% ipython --no-banner

In [1]: import numpy as np

In [2]: from numpy import linalg as LA

In [3]: np.set_printoptions(precision=3, suppress=True, linewidth=100)

In [4]: m1 = np.array([[-3, 0, 0, -1, 0],
   ...:     [-3, -3, 2, 0, 1],
   ...:     [3, 1, 0, -1, 0],
   ...:     [-2, -1, 1, 2, 1],
   ...:     [-2, -3, 1, -1, -3]])

In [5]: m1
Out[5]: 
array([[-3,  0,  0, -1,  0],
       [-3, -3,  2,  0,  1],
       [ 3,  1,  0, -1,  0],
       [-2, -1,  1,  2,  1],
       [-2, -3,  1, -1, -3]])

In [6]: r0 = np.array([1, 0, 1, 0, 1])

In [7]: Y = m1 + np.outer(r0, np.eye(5)[4])

In [8]: Y
Out[8]: 
array([[-3.,  0.,  0., -1.,  1.],
       [-3., -3.,  2.,  0.,  1.],
       [ 3.,  1.,  0., -1.,  1.],
       [-2., -1.,  1.,  2.,  1.],
       [-2., -3.,  1., -1., -2.]])

In [9]: r0 = np.array([3, 3, 4, 1, 4, 5])

In [10]: F = -2 * np.eye(6) + np.outer(r0, r0)

In [11]: F
Out[11]: 
array([[ 7.,  9., 12.,  3., 12., 15.],
       [ 9.,  7., 12.,  3., 12., 15.],
       [12., 12., 14.,  4., 16., 20.],
       [ 3.,  3.,  4., -1.,  4.,  5.],
       [12., 12., 16.,  4., 14., 20.],
       [15., 15., 20.,  5., 20., 23.]])

In [12]: # equal to its transpose

In [13]: x0 = np.array([2, 2, 2, 1, 0, 3])

In [14]: rhs = F @ x0

In [15]: coef, lr = np.zeros(6), 1 / LA.norm(F, 2) ** 2

In [16]: for i in range(3):
    ...:     coef -= lr * F.T @ (F @ coef - rhs)
    ...:     if i % 1 == 0: print(i, round(LA.norm(F @ coef - rhs), 3))
    ...: 
0 4.445
1 4.442
2 4.439

In [17]: coef
Out[17]: array([1.422, 1.422, 1.895, 0.475, 1.891, 2.37 ])

In [18]: round(LA.cond(F), 3)
Out[18]: np.float64(37.0)

In [19]: th = np.radians(72)

In [20]: Rm = np.eye(6)

In [21]: Rm[2, 2] = Rm[3, 3] = np.cos(th)

In [22]: Rm[2, 3], Rm[3, 2] = -np.sin(th), np.sin(th)

In [23]: Rm
Out[23]: 
array([[ 1.   ,  0.   ,  0.   ,  0.   ,  0.   ,  0.   ],
       [ 0.   ,  1.   ,  0.   ,  0.   ,  0.   ,  0.   ],
       [ 0.   ,  0.   ,  0.309, -0.951,  0.   ,  0.   ],
       [ 0.   ,  0.   ,  0.951,  0.309,  0.   ,  0.   ],
       [ 0.   ,  0.   ,  0.   ,  0.   ,  1.   ,  0.   ],
       [ 0.   ,  0.   ,  0.   ,  0.   ,  0.   ,  1.   ]])

In [24]: Y = F @ Rm.T

In [25]: Y
Out[25]: 
array([[ 7.   ,  9.   ,  0.855, 12.34 , 12.   , 15.   ],
       [ 9.   ,  7.   ,  0.855, 12.34 , 12.   , 15.   ],
       [12.   , 12.   ,  0.522, 14.551, 16.   , 20.   ],
       [ 3.   ,  3.   ,  2.187,  3.495,  4.   ,  5.   ],
       [12.   , 12.   ,  1.14 , 16.453, 14.   , 20.   ],
       [15.   , 15.   ,  1.425, 20.566, 20.   , 23.   ]])

In [26]: np.allclose(F @ F.T, Y @ Y.T)
Out[26]: True

In [27]: np.abs(Y - F).max(axis=0)
Out[27]: array([ 0.   ,  0.   , 18.575, 15.566,  0.   ,  0.   ])

In [28]: Y = np.array([[4, -5, -4, 3], [-1, -3, 5, -4], [1, 1, -5, 4], [1, -4, 2, 1]])

In [29]: M = Y + Y.T

In [30]: M
Out[30]: 
array([[  8,  -6,  -3,   4],
       [ -6,  -6,   6,  -8],
       [ -3,   6, -10,   6],
       [  4,  -8,   6,   2]])

In [31]: O, vecs = LA.qr(M[:, :2])[0], LA.qr(M[:, 2:])[0]

In [32]: s = LA.svd(O.T @ vecs, compute_uv=False)

In [33]: (s > 0.9).sum()
Out[33]: np.int64(0)

In [34]: evals, vecs = LA.eig(M)

In [35]: evals
Out[35]: array([ 14.379,   3.459,  -5.022, -18.816])

In [36]: np.sort(LA.eigvals(LA.inv(M)))
Out[36]: array([-0.199, -0.053,  0.07 ,  0.289])

In [37]: round(np.prod(evals), 3)
Out[37]: np.float64(4700.0)

In [38]: np.sort(LA.eigvals(M.T))
Out[38]: array([-18.816,  -5.022,   3.459,  14.379])

In [39]: np.round(M @ vecs[:, 0] - evals[0] * vecs[:, 0], 3) + 0
Out[39]: array([0., 0., 0., 0.])

In [40]: Y = LA.invert(M)
AttributeError: module 'numpy.linalg' has no attribute 'invert'


In [41]: Y = LA.inv(M)

In [42]: LA.inv(Y)
Out[42]: 
array([[  8.,  -6.,  -3.,   4.],
       [ -6.,  -6.,   6.,  -8.],
       [ -3.,   6., -10.,   6.],
       [  4.,  -8.,   6.,   2.]])

In [43]: np.allclose(Y, M.T)
Out[43]: False

In [44]: np.round(M @ Y, 3) + 0
Out[44]: 
array([[1., 0., 0., 0.],
       [0., 1., 0., 0.],
       [0., 0., 1., 0.],
       [0., 0., 0., 1.]])

In [45]: np.round(LA.cond(M), 3)
Out[45]: np.float64(5.44)

In [46]: LA.det(M) * Y
Out[46]: 
array([[ 328., -340., -540., -396.],
       [-340., -450., -300., -220.],
       [-540., -300., -200.,  480.],
       [-396., -220.,  480.,  822.]])

In [47]: round(LA.det(M), 3)
Out[47]: np.float64(4700.0)

In [48]: (M + M.T) / 2
Out[48]: 
array([[  8.,  -6.,  -3.,   4.],
       [ -6.,  -6.,   6.,  -8.],
       [ -3.,   6., -10.,   6.],
       [  4.,  -8.,   6.,   2.]])

In [49]: M.inv()
AttributeError: 'numpy.ndarray' object has no attribute 'inv'


In [50]: Y = M[0, 0] * M[1:] - np.outer(M[1:, 0], M[0])

In [51]: Y
Out[51]: 
array([[  0, -84,  30, -40],
       [  0,  30, -89,  60],
       [  0, -40,  60,   0]])

In [52]: LA.matrix_rank(Y), LA.matrix_rank(M)
Out[52]: (np.int64(3), np.int64(4))

In [53]: np.flatnonzero(~Y.round(6).any(axis=1))
Out[53]: array([], dtype=int64)

In [54]: s = 3 * 0.5 ** np.arange(4)

In [55]: O, _ = LA.qr(np.array([[-1.8, -1.5, 1.8, -0.6],
    ...:     [-1.9, 0.1, -1.7, -0.3],
    ...:     [-1.4, -0.3, -2.7, -0.7],
    ...:     [-0.9, 0.0, 0.2, 0.1]]))

In [56]: rng = np.random.default_rng(57894)

In [57]: X = rng.normal(size=(17, 4)) * s @ O

In [58]: X
Out[58]: 
array([[-0.338, -4.536,  0.03 , -2.37 ],
       [-0.793, -0.571, -0.346,  0.303],
       [-5.504,  1.71 ,  2.185, -1.874],
       [ 1.64 , -4.777, -0.523, -0.654],
       [-2.22 ,  0.705,  0.679, -0.977],
       [-2.039, -2.314,  0.822, -1.572],
       [ 1.925,  1.243,  0.26 ,  1.149],
       [ 0.856,  1.299,  0.73 ,  0.203],
       [ 1.252, -1.098, -0.703,  0.299],
       [ 1.745,  0.855, -0.462,  1.453],
       [ 0.385,  0.249,  0.76 , -0.307],
       [ 2.914, -1.428, -0.886,  0.909],
       [ 2.074,  0.54 , -0.891,  0.99 ],
       [-1.368,  2.455,  0.261,  0.288],
       [-1.566,  2.579,  0.034, -0.29 ],
       [-0.746,  0.154, -0.843, -0.001],
       [-0.694,  3.611,  0.41 , -0.652]])

In [59]: Y = X / np.sqrt((X ** 2).mean(axis=1, keepdims=True))

In [60]: Y[4]
Out[60]: array([-1.697,  0.539,  0.519, -0.747])

In [61]: Z = X[[3, 1]].astype(float)

In [62]: for _ in range(6):
    ...:     lab = LA.norm(X[:, None] - Z, axis=-1).argmin(axis=1)
    ...:     Z = np.array([X[lab == j].mean(axis=0) for j in range(2)])
    ...: 

In [63]: lab
Out[63]: array([0, 1, 1, 0, 1, 0, 1, 1, 1, 1, 1, 1, 1, 1, 1, 1, 1])

In [64]: Z
Out[64]: 
array([[-0.246, -3.876,  0.109, -1.532],
       [-0.124,  0.879,  0.085,  0.107]])

In [65]: np.abs(Z[1] - Z[0]).argmax()
Out[65]: np.int64(1)

In [66]: np.bincount(lab)
Out[66]: array([ 3, 14])

In [67]: arr = np.load("data.npy")

In [68]: arr
Out[68]: 
array([[3, 0, 1],
       [6, 2, 2],
       [6, 2, 2]])

In [69]: LA.cond(arr) > 100
Out[69]: np.True_

In [70]: np.argsort(-LA.norm(arr, axis=0).round(6), kind="stable")[:3]
Out[70]: array([0, 2, 1])

In [71]: np.round(LA.norm(arr, 2) / LA.norm(arr), 3)
Out[71]: np.float64(0.996)

In [72]: LA.matrix_rank(arr, rtol=0.1)
Out[72]: np.int64(1)

In [73]: O, _ = LA.qr(np.array([[0.1, -2.0, -2.0], [-1.0, 0.2, 1.3], [0.3, -1.2, 0.4]]))

In [74]: vecs, _ = LA.qr(np.array([[1.8, 1.9, 2.4, 1.4, 0.5],
    ...:     [3.0, -1.4, 0.2, 1.1, 1.6],
    ...:     [-0.7, -0.6, 0.3, 2.1, -0.1],
    ...:     [-1.3, -1.4, 0.9, -1.0, 0.7],
    ...:     [-1.4, -0.6, 1.3, -1.6, 0.4]]))

In [75]: s = 3 * 0.5 ** np.arange(3)

In [76]: W0 = O[:, :3] * s @ vecs[:3]

In [77]: W0
Out[77]: 
array([[ 1.028,  0.74 ,  0.393, -0.324, -0.212],
       [-1.   ,  1.86 , -1.869,  0.441, -0.407],
       [ 0.988, -0.183,  0.525,  0.531,  0.15 ]])

In [78]: r0 = np.array([1, 0])

In [79]: np.polyval(r0, W0[1])
Out[79]: array([-1.   ,  1.86 , -1.869,  0.441, -0.407])

In [80]: np.array([np.convolve(row, r0, "same") for row in W0])
Out[80]: 
array([[ 1.028,  0.74 ,  0.393, -0.324, -0.212],
       [-1.   ,  1.86 , -1.869,  0.441, -0.407],
       [ 0.988, -0.183,  0.525,  0.531,  0.15 ]])

In [81]: np.cross(W0[1, :3], W0[2, :3])
Out[81]: array([ 0.635, -1.321, -1.654])

In [82]: t3 = np.stack([W0, 3 * W0, W0[::-1]])

In [83]: LA.matrix_rank(t3.reshape(3, -1))
Out[83]: np.int64(2)

In [84]: LA.matrix_rank(t3)
Out[84]: array([3, 3, 3])

In [85]: s = 5 * 0.2 ** np.arange(3)

In [86]: O, _ = LA.qr(np.array([[1.8, 1.5, 0.1], [0.5, 0.4, 1.6], [-0.1, 0.1, 1.3]]))

In [87]: mat = rng.normal(size=(26, 3)) * s @ O

In [88]: mat
Out[88]: 
array([[ 10.461,  -0.729,   3.515],
       [  5.388,  -0.615,   1.981],
       [  1.924,  -0.037,  -0.643],
       [  1.943,  -0.226,  -1.415],
       [ -4.218,   0.343,  -0.227],
       [  0.504,  -0.067,   0.352],
       [ -2.016,   0.237,   0.407],
       [ -0.538,   0.393,  -0.845],
       [ -4.416,   0.386,  -2.43 ],
       [  4.524,  -0.237,   1.836],
       [  5.132,  -0.824,   2.065],
       [ -2.291,   0.339,  -3.191],
       [  0.136,  -0.326,   0.069],
       [  3.915,  -0.165,   0.728],
       [  4.327,  -0.573,   2.147],
       [ -1.828,  -0.491,   0.761],
       [ -0.597,   0.288,  -0.473],
       [  3.19 ,  -0.518,   1.728],
       [ -7.482,   0.288,  -3.298],
       [ -0.936,  -0.24 ,  -0.498],
       [ -9.888,   0.58 ,  -1.053],
       [ -0.699,   0.12 ,  -2.011],
       [-11.271,   0.513,  -1.716],
       [ -2.944,   0.334,  -0.14 ],
       [ -1.688,   0.016,   1.232],
       [  3.76 ,  -0.419,   1.406]])

In [89]: x0 = np.array([0, 0, 0])

In [90]: x0 @ mat
ValueError: matmul: Input operand 1 has a mismatch in its core dimension 0, with gufunc signature (n?,k),(k,m?)->(n?,m?) (size 26 is different from 3)


In [91]: mat @ np.eye(3)[2]
Out[91]: 
array([ 3.515,  1.981, -0.643, -1.415, -0.227,  0.352,  0.407, -0.845, -2.43 ,  1.836,  2.065,
       -3.191,  0.069,  0.728,  2.147,  0.761, -0.473,  1.728, -3.298, -0.498, -1.053, -2.011,
       -1.716, -0.14 ,  1.232,  1.406])

In [92]: (mat @ x0).argmax()
Out[92]: np.int64(0)

In [93]: LA.norm(mat @ x0) <= LA.norm(mat, 2) * LA.norm(x0) + 1e-9
Out[93]: np.True_

In [94]: C2 = np.cov(mat, rowvar=False)

In [95]: C2.shape
Out[95]: (3, 3)

In [96]: np.polyfit(mat[:, 0], mat[:, 2], 1)
Out[96]: array([0.265, 0.068])

In [97]: LA.eigvalsh(C2)[::-1]
Out[97]: array([25.665,  1.246,  0.044])

In [98]: Z = mat[[2, 23]].astype(float)

In [99]: for _ in range(7):
    ...:     lab = LA.norm(mat[:, None] - Z, axis=-1).argmin(axis=1)
    ...:     Z = np.array([mat[lab == j].mean(axis=0) for j in range(2)])
    ...: 

In [100]: lab
Out[100]: array([0, 0, 0, 0, 1, 0, 1, 1, 1, 0, 0, 1, 0, 0, 0, 1, 1, 0, 1, 1, 1, 1, 1, 1, 1, 0])

In [101]: Z[1] - Z[0]
Out[101]: array([-7.396,  0.616, -2.11 ])

In [102]: np.abs(Z[1] - Z[0]).argmax()
Out[102]: np.int64(0)

In [103]: Xc = (mat - mat.mean(axis=0)) / mat.std(axis=0)

In [104]: Xc.std(axis=0)
Out[104]: array([1., 1., 1.])

In [105]: np.argwhere(np.abs(Xc) > 2)
Out[105]: 
array([[ 0,  0],
       [ 0,  2],
       [20,  0],
       [22,  0]])

In [106]: coef = LA.lstsq(np.delete(Xc, 1, axis=1), Xc[:, 1])[0]

In [107]: coef
Out[107]: array([-0.575, -0.344])

In [108]: np.round(1 - np.var(Xc[:, 1] - np.delete(Xc, 1, axis=1) @ coef), 3)
Out[108]: np.float64(0.743)

In [109]: np.abs(coef).argmax()
Out[109]: np.int64(0)

In [110]: w1 = np.array([[1, 0], [0, 2], [1, 0], [2, 0], [1, 0]])

In [111]: coef = np.array([6, -7])

In [112]: H = np.maximum(W0 @ w1 + coef, 0)

In [113]: (H > 0).mean(axis=0)
Out[113]: array([1., 0.])

In [114]: H
Out[114]: 
array([[6.561, 0.   ],
       [3.606, 0.   ],
       [8.724, 0.   ]])

In [115]: LA.matrix_rank(H)
Out[115]: np.int64(1)

In [116]: Z = np.array([[3, 3, 2], [3, 2, 3]])

In [117]: (H @ Z).round(6).argmax(axis=1)
Out[117]: array([0, 0, 0])

In [118]: feats = -1 * np.eye(4) + np.eye(4, k=1)

In [119]: feats
Out[119]: 
array([[-1.,  1.,  0.,  0.],
       [ 0., -1.,  1.,  0.],
       [ 0.,  0., -1.,  1.],
       [ 0.,  0.,  0., -1.]])

In [120]: round(float(LA.norm(feats[3] - feats[1])), 3)
Out[120]: 1.732

In [121]: round(LA.norm(feats, 2), 3)
Out[121]: np.float64(1.879)

In [122]: np.round(LA.norm(feats) ** 2 / LA.norm(feats, 2) ** 2, 3)
Out[122]: np.float64(1.982)

In [123]: LA.norm(feats, axis=0)
Out[123]: array([1.   , 1.414, 1.414, 1.414])

In [124]: LA.norm(feats, axis=1).argmax()
Out[124]: np.int64(0)

In [125]: np.round(LA.norm(feats, 1), 3), np.round(LA.norm(feats, np.inf), 3)
Out[125]: (np.float64(2.0), np.float64(2.0))

In [126]: LA.norm(feats, axis=1)
Out[126]: array([1.414, 1.414, 1.414, 1.   ])
